% python3 -q
>>> import numpy as np
>>> np.set_printoptions(suppress=True, linewidth=140)
>>> rng = np.random.default_rng(5460)
>>> t = rng.uniform(0, 2 * np.pi, 16)
>>> q, _ = np.linalg.qr(np.array([[-1.2, -0.1],
...     [0.8, 0.1],
...     [2.0, -1.1],
...     [0.2, 0.0],
...     [-0.4, -1.3],
...     [0.5, 0.1],
...     [-0.3, -1.6]]))
>>> mat = 3 * np.c_[np.cos(t), np.sin(t)] @ q.T
>>> print(mat.round(1) + 0)
[[-0.9  0.6  2.5  0.2  0.7  0.3  1.1]
 [ 1.4 -0.9 -2.4 -0.2  0.3 -0.6  0.2]
 [-0.8  0.5  2.4  0.2  0.8  0.3  1.1]
 [ 1.1 -0.7 -2.6 -0.2 -0.4 -0.4 -0.7]
 [-0.8  0.5  2.5  0.2  0.8  0.3  1.1]
 [ 0.2 -0.2  1.2  0.   1.7 -0.2  2.1]
 [ 1.4 -1.  -2.2 -0.2  0.7 -0.6  0.6]
 [ 0.8 -0.6  0.1 -0.1  1.8 -0.4  2.1]
 [-1.1  0.7  2.6  0.2  0.3  0.4  0.6]
 [ 1.3 -0.9 -2.5 -0.2  0.1 -0.5 -0.1]
 [ 0.8 -0.5 -2.5 -0.2 -0.8 -0.3 -1.1]
 [-1.4  1.   2.1  0.2 -0.8  0.6 -0.7]
 [ 1.  -0.6 -2.5 -0.2 -0.6 -0.4 -0.9]
 [-0.9  0.6  0.   0.1 -1.8  0.4 -2.1]
 [ 0.6 -0.4  0.6 -0.1  1.8 -0.3  2.2]
 [ 1.2 -0.8 -2.6 -0.2 -0.2 -0.5 -0.5]]
>>> # rows and columns are dependent
>>> vec = np.array([0, 1, 2, 2, 1, 1, 2])
>>> h1 = np.maximum(mat @ vec, 0)
>>> print(h1.round(1))
[9.  0.  9.1 0.  9.1 8.  0.  5.  8.2 0.  0.  4.  0.  0.  6.4 0. ]
>>> print(np.round(mat.T @ h1, 1))
[-27.8  16.9 110.6   5.5  54.9   8.6  72.8]
>>> print(np.round(np.maximum(mat @ vec, 0) - np.maximum(-mat @ vec, 0), 1))
[ 9.  -6.1  9.1 -8.4  9.1  8.  -4.6  5.   8.2 -6.9 -9.1  4.  -8.7 -4.5  6.4 -7.9]
>>> d = np.linalg.norm(mat[:, None] - mat[None], axis=-1)
>>> print(np.round(np.linalg.norm(mat, axis=1), 1))
[3. 3. 3. 3. 3. 3. 3. 3. 3. 3. 3. 3. 3. 3. 3. 3.]
>>> print(d[14].round(1))
[3.1 4.  3.  4.8 3.  0.8 3.6 0.6 3.7 4.3 5.2 5.  5.  6.  0.  4.6]
>>> print(d[14].round(6).argsort(kind="stable")[:4])
[14  7  5  2]
>>> print(np.round(np.linalg.norm(mat - mat.mean(axis=0), axis=1), 1))
[3.1 2.6 3.1 2.8 3.1 2.7 2.6 2.5 3.3 2.7 3.  3.5 2.9 3.5 2.6 2.8]
>>> print(d.shape)
(16, 16)
>>> data = np.load("arr.npy")
>>> print(data)
[[ -6.8   1.6 -53.9   0.2   1.3  -8.  -12.1]
 [  2.4  -7.3  26.1  -1.2   3.   -0.8   3.3]
 [ -5.1   1.5  -5.9   3.    9.2   5.4  12.2]
 [ -3.1   1.3  -4.9   0.7   0.4  -4.7 -10.1]
 [-18.6   8.1 -22.9   1.3  -5.6 -22.4   3.1]
 [ -7.8  -2.6  -9.1   2.   -2.7   6.3 -14.1]
 [  7.8  -0.4 -32.4  -1.4  -1.2 -10.3  21.2]
 [  3.6  -0.4  -0.7  -3.5   3.2  -7.8   4.8]
 [ -4.8   1.4  -2.7   0.1  -4.  -11.7   0.6]
 [ -1.4   0.5  -7.3   4.3   0.7  12.8 -14.1]
 [ -5.5   2.6  27.7   0.6   0.7   9.2   3.7]]
>>> other = np.c_[data[:, :1] @ np.array([[5]]), np.array([0, 1, 0, 1, 2, 1, 0, 0, 1, 2, 0])]
>>> print(other)
[[-34.    0. ]
 [ 12.    1. ]
 [-25.5   0. ]
 [-15.5   1. ]
 [-93.    2. ]
 [-39.    1. ]
 [ 39.    0. ]
 [ 18.    0. ]
 [-24.    1. ]
 [ -7.    2. ]
 [-27.5   0. ]]
>>> print(np.round(np.linalg.norm(np.linalg.qr(data)[0].T @ other, axis=0) ** 2 / ((other ** 2).sum(axis=0) + 1e-12), 1))
[1.  0.7]
>>> print(np.linalg.matrix_rank(other))
2
>>> K = np.array([[-9, -7, -8], [4, -9, 3], [-8, 0, -5], [6, -7, 0], [-7, 1, 6]])
>>> f = np.array([1, 0, 2])
>>> print(np.polyval(f, K[3]))
[38 51  2]
>>> print(np.convolve(K[3], f))
[  6  -7  12 -14   0]
>>> print(np.array([np.convolve(row, f, "same") for row in K]))
[[ -7 -26 -14]
 [ -9  11 -18]
 [  0 -21   0]
 [ -7  12 -14]
 [  1  -8   2]]
>>> print(np.correlate(K[3], K[2], "full"))
[-30  35 -48  56   0]
>>> f, r1 = K[0], K[1]
>>> print(f @ r1)
3
>>> print(f @ f)
194
>>> pr = (f @ r1) / (f @ f) * f
>>> print(round(float(np.linalg.norm(f + r1) ** 2 + np.linalg.norm(f - r1) ** 2), 1))
600.0
>>> P = K @ np.linalg.solve(K.T @ K, K.T)
>>> print(np.round((np.eye(5) - P) @ K, 1) + 0)
[[0. 0. 0.]
 [0. 0. 0.]
 [0. 0. 0.]
 [0. 0. 0.]
 [0. 0. 0.]]
>>> print(P.round(1) + 0)
[[ 0.8  0.1  0.4  0.1  0. ]
 [ 0.1  0.6 -0.2  0.4  0.2]
 [ 0.4 -0.2  0.3 -0.2  0. ]
 [ 0.1  0.4 -0.2  0.4 -0.2]
 [ 0.   0.2  0.  -0.2  0.9]]
>>> print(np.linalg.matrix_rank(np.eye(5) - P))
2
>>> print(np.trace(P))
3.0
>>> m1 = np.loadtxt("block4.csv", delimiter=",")
>>> print(m1)
[[ 0.1 -2.  -0.7 -3.9 -1.3]
 [-0.8  0.7  0.2  1.9  0.7]
 [ 0.2 -0.4  0.9  0.1 -0.1]
 [-0.4 -0.6 -0.6  2.1  0.7]
 [-2.   0.3  0.1 -4.9 -1.7]
 [ 0.9 -0.9  1.5  0.1  0.1]
 [ 0.9  0.   0.  -0.8 -0.3]
 [ 0.4 -0.6 -0.3 -0.3 -0.2]
 [-0.8  0.3  0.8  1.1  0.4]
 [ 0.7  1.7 -0.9 -1.8 -0.6]
 [-0.1 -0.6 -0.4  2.1  0.6]
 [-1.1 -1.2 -0.2  5.9  1.9]
 [ 0.5 -0.1  0.7  0.8  0.2]
 [-1.7  0.9  1.  -2.5 -0.8]
 [-1.7 -1.8  0.7  2.1  0.6]
 [-1.7  1.9 -1.5 -0.7 -0.2]
 [ 0.   0.3 -0.2  6.2  2.1]
 [-1.   0.1 -1.5  0.4  0.1]
 [-1.1 -0.3 -0.8  1.1  0.3]
 [ 0.5  0.9 -0.7 -0.9 -0.4]
 [-0.4  0.1 -0.1  4.7  1.7]
 [ 0.1  1.2  0.4 -1.7 -0.6]
 [ 0.2 -0.6  2.2 -0.4 -0.2]
 [ 0.9 -0.1 -0.3  2.   0.7]
 [-0.1  1.5  0.4 -1.3 -0.4]
 [ 0.4 -2.6 -0.1  1.7  0.6]
 [ 0.   1.6  0.9 -1.9 -0.6]
 [ 2.8  0.1  0.6 -0.9 -0.3]
 [-0.5  0.5  1.7  3.4  1. ]]
>>> Uu, s, VT = np.linalg.svd(m1)
>>> print(np.argmax(s[:-1] / (s[1:] + 1e-6)) + 1)
4
>>> print(s.round(1))
[14.8  5.9  5.2  4.6  0.3]
>>> other = Uu[:, :4] @ np.diag(s[:4]) @ VT[:4]
>>> print(round(float(np.linalg.norm(m1 - other, 2)), 1), np.round(s[4], 1))
0.3 0.3
>>> print(other.round(1) + 0)
[[ 0.1 -2.  -0.7 -3.9 -1.3]
 [-0.8  0.7  0.2  1.9  0.6]
 [ 0.2 -0.4  0.9  0.1  0. ]
 [-0.4 -0.6 -0.6  2.1  0.7]
 [-2.   0.3  0.1 -4.9 -1.7]
 [ 0.9 -0.9  1.5  0.1  0. ]
 [ 0.9  0.   0.  -0.8 -0.3]
 [ 0.4 -0.6 -0.3 -0.3 -0.1]
 [-0.8  0.3  0.8  1.1  0.4]
 [ 0.7  1.7 -0.9 -1.8 -0.6]
 [-0.1 -0.6 -0.4  2.1  0.7]
 [-1.1 -1.2 -0.2  5.9  1.9]
 [ 0.5 -0.1  0.7  0.8  0.3]
 [-1.7  0.9  1.  -2.5 -0.8]
 [-1.7 -1.8  0.7  2.1  0.6]
 [-1.7  1.9 -1.5 -0.7 -0.2]
 [ 0.   0.3 -0.2  6.2  2.1]
 [-1.   0.1 -1.5  0.4  0.1]
 [-1.1 -0.3 -0.8  1.1  0.4]
 [ 0.5  0.9 -0.7 -0.9 -0.3]
 [-0.4  0.1 -0.1  4.7  1.6]
 [ 0.1  1.2  0.4 -1.7 -0.6]
 [ 0.2 -0.6  2.2 -0.4 -0.2]
 [ 0.9 -0.1 -0.3  2.   0.7]
 [-0.1  1.5  0.4 -1.3 -0.4]
 [ 0.4 -2.6 -0.1  1.7  0.5]
 [ 0.   1.6  0.9 -1.9 -0.6]
 [ 2.8  0.1  0.6 -0.9 -0.3]
 [-0.5  0.5  1.7  3.4  1.1]]
>>> print(np.linalg.matrix_rank(other))
4
>>> print(round(np.linalg.norm(m1 - other) / np.linalg.norm(m1), 1))
0.0
>>> print(np.linalg.matrix_rank(m1, rtol=0.05))
4
>>> Uu, s, VT = np.linalg.svd(other)
>>> vecs = VT[:(s > 1e-8).sum()]
>>> vec = other[16] + 5 * other[24] + rng.integers(2) * np.eye(5)[1]
>>> print(vec.round(1) + 0)
[-0.5  7.8  1.8 -0.3  0. ]
>>> print(np.allclose(vecs.T @ vecs @ vec, vec))
True
>>> q, Rm = np.linalg.qr(m1)
>>> print(np.round(q @ Rm, 1) + 0)
[[ 0.1 -2.  -0.7 -3.9 -1.3]
 [-0.8  0.7  0.2  1.9  0.7]
 [ 0.2 -0.4  0.9  0.1 -0.1]
 [-0.4 -0.6 -0.6  2.1  0.7]
 [-2.   0.3  0.1 -4.9 -1.7]
 [ 0.9 -0.9  1.5  0.1  0.1]
 [ 0.9  0.   0.  -0.8 -0.3]
 [ 0.4 -0.6 -0.3 -0.3 -0.2]
 [-0.8  0.3  0.8  1.1  0.4]
 [ 0.7  1.7 -0.9 -1.8 -0.6]
 [-0.1 -0.6 -0.4  2.1  0.6]
 [-1.1 -1.2 -0.2  5.9  1.9]
 [ 0.5 -0.1  0.7  0.8  0.2]
 [-1.7  0.9  1.  -2.5 -0.8]
 [-1.7 -1.8  0.7  2.1  0.6]
 [-1.7  1.9 -1.5 -0.7 -0.2]
 [ 0.   0.3 -0.2  6.2  2.1]
 [-1.   0.1 -1.5  0.4  0.1]
 [-1.1 -0.3 -0.8  1.1  0.3]
 [ 0.5  0.9 -0.7 -0.9 -0.4]
 [-0.4  0.1 -0.1  4.7  1.7]
 [ 0.1  1.2  0.4 -1.7 -0.6]
 [ 0.2 -0.6  2.2 -0.4 -0.2]
 [ 0.9 -0.1 -0.3  2.   0.7]
 [-0.1  1.5  0.4 -1.3 -0.4]
 [ 0.4 -2.6 -0.1  1.7  0.6]
 [ 0.   1.6  0.9 -1.9 -0.6]
 [ 2.8  0.1  0.6 -0.9 -0.3]
 [-0.5  0.5  1.7  3.4  1. ]]
>>> print(round(np.trace(q @ q.T), 1))
5.0
>>> print(q.round(1) + 0)
[[ 0.   0.3  0.2  0.4  0.1]
 [ 0.1 -0.1 -0.1 -0.2  0.2]
 [ 0.   0.1 -0.2  0.  -0.3]
 [ 0.1  0.1  0.1 -0.1  0. ]
 [ 0.4  0.  -0.1  0.4 -0.1]
 [-0.2  0.1 -0.3  0.   0.2]
 [-0.2  0.   0.   0.  -0.1]
 [-0.1  0.1  0.1  0.  -0.3]
 [ 0.1  0.  -0.2 -0.1  0.1]
 [-0.1 -0.3  0.2  0.  -0.1]
 [ 0.   0.1  0.1 -0.1 -0.3]
 [ 0.2  0.2  0.  -0.4 -0.2]
 [-0.1  0.  -0.1 -0.1 -0.2]
 [ 0.3 -0.1 -0.3  0.2  0.2]
 [ 0.3  0.3 -0.2  0.  -0.2]
 [ 0.3 -0.3  0.3  0.   0. ]
 [ 0.  -0.1  0.  -0.5  0. ]
 [ 0.2  0.   0.3  0.  -0.1]
 [ 0.2  0.1  0.1  0.  -0.2]
 [-0.1 -0.2  0.2  0.  -0.3]
 [ 0.1  0.   0.  -0.3  0.4]
 [ 0.  -0.2 -0.1  0.1 -0.1]
 [ 0.   0.1 -0.5  0.1 -0.1]
 [-0.2  0.   0.1 -0.2  0.1]
 [ 0.  -0.3 -0.1  0.   0.1]
 [-0.1  0.4  0.1  0.   0.2]
 [ 0.  -0.3 -0.2  0.1  0.1]
 [-0.5 -0.1 -0.1  0.  -0.1]
 [ 0.1 -0.1 -0.4 -0.3 -0.3]]
>>> print(q.shape, Rm.shape)
(29, 5) (5, 5)
>>> print(np.allclose(Rm.T @ Rm, m1.T @ m1))
True
>>> d = np.linalg.norm(q[:, None] - q[None], axis=-1)
>>> print(d[1].round(1))
[0.8 0.  0.6 0.4 0.7 0.5 0.5 0.6 0.2 0.5 0.5 0.5 0.5 0.4 0.6 0.5 0.4 0.5 0.5 0.6 0.3 0.4 0.6 0.4 0.3 0.6 0.4 0.7 0.6]
>>> print(d.shape)
(29, 29)
>>> print(np.round(np.linalg.norm(q - q.mean(axis=0), axis=1), 1))
[0.6 0.3 0.3 0.2 0.5 0.5 0.2 0.3 0.3 0.4 0.3 0.5 0.2 0.5 0.5 0.5 0.5 0.4 0.3 0.4 0.5 0.3 0.5 0.3 0.3 0.5 0.4 0.6 0.5]
>>> print(d.mean(axis=1).argmax())
0
>>> print(np.round(np.linalg.norm(q, axis=1), 1))
[0.5 0.3 0.4 0.2 0.6 0.4 0.2 0.3 0.3 0.4 0.3 0.5 0.3 0.5 0.5 0.5 0.5 0.4 0.3 0.4 0.5 0.3 0.5 0.3 0.3 0.5 0.4 0.5 0.6]
>>> A = np.load("m.npy")
>>> print(A)
[[2 5 2 3 5 3]
 [0 3 0 1 3 1]
 [0 3 0 1 3 1]]
>>> # columns 0 and 2 are equal
>>> other = A + rng.integers(-2, 3, (3, 2)) @ rng.integers(-2, 3, (2, 6))
>>> print(other)
[[ 4  8  6  1  5  5]
 [ 0  5  1  0  3  2]
 [ 4  5  6 -1  3  3]]
>>> print(np.linalg.matrix_rank(other - A, tol=1e-8))
2
>>> print(np.abs(other - A).sum(axis=1))
[13  5 16]
>>> other = np.array([[-7, 0], [9, 5]])
>>> C = np.kron(other, K)
>>> print(C.shape)
(10, 6)
>>> print(np.linalg.matrix_rank(C))
6
>>> print(C)
[[ 63  49  56   0   0   0]
 [-28  63 -21   0   0   0]
 [ 56   0  35   0   0   0]
 [-42  49   0   0   0   0]
 [ 49  -7 -42   0   0   0]
 [-81 -63 -72 -45 -35 -40]
 [ 36 -81  27  20 -45  15]
 [-72   0 -45 -40   0 -25]
 [ 54 -63   0  30 -35   0]
 [-63   9  54 -35   5  30]]
>>> Uu, s, VT = np.linalg.svd(A)
>>> vecs = VT[:(s > 1e-8).sum()]
>>> vec = A[2] + 3 * A[1] + rng.integers(2) * np.eye(6)[3]
>>> print(vec)
[ 0. 12.  0.  4. 12.  4.]
>>> print(np.linalg.matrix_rank(np.vstack([A, vec])))
2
>>> print(np.round(vecs.T @ vecs, 1))
[[ 0.4 -0.1  0.4  0.2 -0.1  0.2]
 [-0.1  0.5 -0.1  0.1  0.5  0.1]
 [ 0.4 -0.1  0.4  0.2 -0.1  0.2]
 [ 0.2  0.1  0.2  0.2  0.1  0.2]
 [-0.1  0.5 -0.1  0.1  0.5  0.1]
 [ 0.2  0.1  0.2  0.2  0.1  0.2]]
>>> print(np.round(np.linalg.norm(A, 2) / np.linalg.norm(A), 1))
1.0
>>> print(np.linalg.matrix_rank(A, rtol=0.1))
2
>>> print(np.linalg.cond(A) > 100)
True
>>> arr = np.loadtxt("x.csv", delimiter=",")
>>> print(arr)
[[  1.9   0.5 -27.7 -10.4]
 [-15.8   3.6 -46.    2.9]
 [ -3.   -0.2  16.7   4.8]
 [  1.    0.4   4.2  11.6]
 [  0.3   2.1  -6.5  -6.3]
 [ -6.9   2.5  -7.6  15.6]
 [-12.3  -2.7   7.3 -13.4]
 [  2.7  -1.3   3.1  10. ]
 [ -4.3   0.1   2.   -5.6]
 [  6.3   1.4  -3.8  -3.5]
 [  3.8  -2.4  12.2  -4.9]
 [  3.4  -1.3 -12.5   1.6]
 [ -3.    0.3  22.6   2.6]
 [ -1.9  -0.5 -16.6   7.7]
 [ -3.6   2.  -17.3  -8.6]
 [  3.   -5.5 -23.4  -9.7]
 [ -1.6  -1.8   8.8  -0.5]
 [  1.6   6.7  25.1   2.9]
 [ -5.3  -0.8   7.7  -1.6]
 [  3.1   2.6 -15.8   6.3]
 [  2.2   1.1 -37.5 -25.4]
 [  3.9   1.8   0.4  -9. ]
 [ -4.1   1.4 -28.4  21. ]
 [  2.2  -0.2  12.3   4.9]
 [  5.1   5.7   7.7   9.6]
 [ -3.5  -3.    1.1  -3.7]
 [  0.7  -0.6  -6.1  -5.2]
 [  1.3   1.8  18.9  -0.2]
 [  3.5  -0.9   9.3  11.7]
 [ -5.1   4.4  -1.2 -12.2]
 [  5.4   1.5  17.3 -14.3]
 [ -7.2  -1.   19.7 -13. ]
 [  0.6   1.1 -44.3  -5.3]
 [  6.8  -3.6  -5.   -4.7]
 [-10.    3.   26.9   7.4]]
>>> C = arr[[3, 27]].astype(float)
>>> for _ in range(6):
...     z = np.linalg.norm(arr[:, None] - C, axis=-1).argmin(axis=1)
...     C = np.array([arr[z == j].mean(axis=0) for j in range(2)])
... 
>>> print(z)
[0 0 1 1 1 0 1 1 1 1 1 0 1 0 0 0 1 1 1 0 0 1 0 1 1 1 1 1 1 1 1 1 0 1 1]
>>> print(np.abs(C[1] - C[0]).argmax())
2
